$ ipython --no-banner

In [1]: import numpy as np

In [2]: np.set_printoptions(precision=2, suppress=True, linewidth=100, legacy="1.25")

In [3]: arr = np.load("case17.npy")

In [4]: arr
Out[4]: 
array([[ 2.,  1.,  0.,  0.],
       [ 2., -1.,  0.,  0.],
       [ 0.,  0., -6.,  7.],
       [ 0.,  0., -1., -1.]])

In [5]: np.linalg.eigvals(arr)
Out[5]: array([ 2.56+0.j  , -1.56+0.j  , -3.5 +0.87j, -3.5 -0.87j])

In [6]: np.round(np.linalg.eigvals(arr).sum().real, 2)
Out[6]: -6.0

In [7]: np.poly(arr)
Out[7]: array([  1.,   6.,   2., -41., -52.])

In [8]: round(np.linalg.det(arr.T), 2)
Out[8]: -52.0

In [9]: np.round(np.linalg.det(2 * arr), 2), round(np.linalg.det(arr), 2)
Out[9]: (-832.0, -52.0)

In [10]: other = arr[0, 0] * arr[1:] - np.outer(arr[1:, 0], arr[0])

In [11]: print(other)
[[  0.  -4.   0.   0.]
 [  0.   0. -12.  14.]
 [  0.   0.  -2.  -2.]]

In [12]: np.flatnonzero(~other.round(6).any(axis=1))
Out[12]: array([], dtype=int64)

In [13]: K = np.array([[1, 2, 0, 1, 2, 2, 0, 2],
    ...:     [1, 2, 1, 1, 2, 1, 1, 1],
    ...:     [2, 0, 0, 1, 2, 0, 1, 1],
    ...:     [0, 2, 0, 0, 2, 2, 0, 1],
    ...:     [0, 0, 0, 0, 2, 0, 2, 1],
    ...:     [2, 2, 2, 0, 0, 1, 1, 2],
    ...:     [1, 1, 2, 2, 1, 1, 1, 2],
    ...:     [2, 1, 0, 1, 2, 0, 0, 1]])

In [14]: rng = np.random.default_rng(523)

In [15]: lab = rng.permutation(8)

In [16]: other = K[:, lab] * rng.choice([-1, 1], 8)

In [17]: other
Out[17]: 
array([[ 2, -1,  0, -1,  0,  2, -2,  2],
       [ 2, -1,  1, -1, -1,  1, -1,  2],
       [ 0, -2,  1, -1,  0,  0, -1,  2],
       [ 2,  0,  0,  0,  0,  2, -1,  2],
       [ 0,  0,  2,  0,  0,  0, -1,  2],
       [ 2, -2,  1,  0, -2,  1, -2,  0],
       [ 1, -1,  1, -2, -2,  1, -2,  1],
       [ 1, -2,  0, -1,  0,  0, -1,  2]])

In [18]: U, _, vt = np.linalg.svd(K.T @ other)

In [19]: lab
Out[19]: array([1, 0, 6, 3, 2, 5, 7, 4])

In [20]: other = K / np.sqrt((K ** 2).mean(axis=1, keepdims=True))

In [21]: np.linalg.matrix_rank(K - K.mean(axis=1, keepdims=True))
Out[21]: 7

In [22]: print(K - K.mean(axis=1, keepdims=True))
[[-0.25  0.75 -1.25 -0.25  0.75  0.75 -1.25  0.75]
 [-0.25  0.75 -0.25 -0.25  0.75 -0.25 -0.25 -0.25]
 [ 1.12 -0.88 -0.88  0.12  1.12 -0.88  0.12  0.12]
 [-0.88  1.12 -0.88 -0.88  1.12  1.12 -0.88  0.12]
 [-0.62 -0.62 -0.62 -0.62  1.38 -0.62  1.38  0.38]
 [ 0.75  0.75  0.75 -1.25 -1.25 -0.25 -0.25  0.75]
 [-0.38 -0.38  0.62  0.62 -0.38 -0.38 -0.38  0.62]
 [ 1.12  0.12 -0.88  0.12  1.12 -0.88 -0.88  0.12]]

In [23]: np.linalg.norm(other, axis=1)
Out[23]: array([2.83, 2.83, 2.83, 2.83, 2.83, 2.83, 2.83, 2.83])

In [24]: Q, Rm = np.linalg.qr(K)

In [25]: np.allclose(Rm.T @ Rm, K.T @ K)
Out[25]: True

In [26]: print(round(abs(Rm[0, 0]), 2), np.round(np.linalg.norm(K[:, 0]), 2))
3.87 3.87

In [27]: np.round(Q @ Rm, 2) + 0
Out[27]: 
array([[1., 2., 0., 1., 2., 2., 0., 2.],
       [1., 2., 1., 1., 2., 1., 1., 1.],
       [2., 0., 0., 1., 2., 0., 1., 1.],
       [0., 2., 0., 0., 2., 2., 0., 1.],
       [0., 0., 0., 0., 2., 0., 2., 1.],
       [2., 2., 2., 0., 0., 1., 1., 2.],
       [1., 1., 2., 2., 1., 1., 1., 2.],
       [2., 1., 0., 1., 2., 0., 0., 1.]])
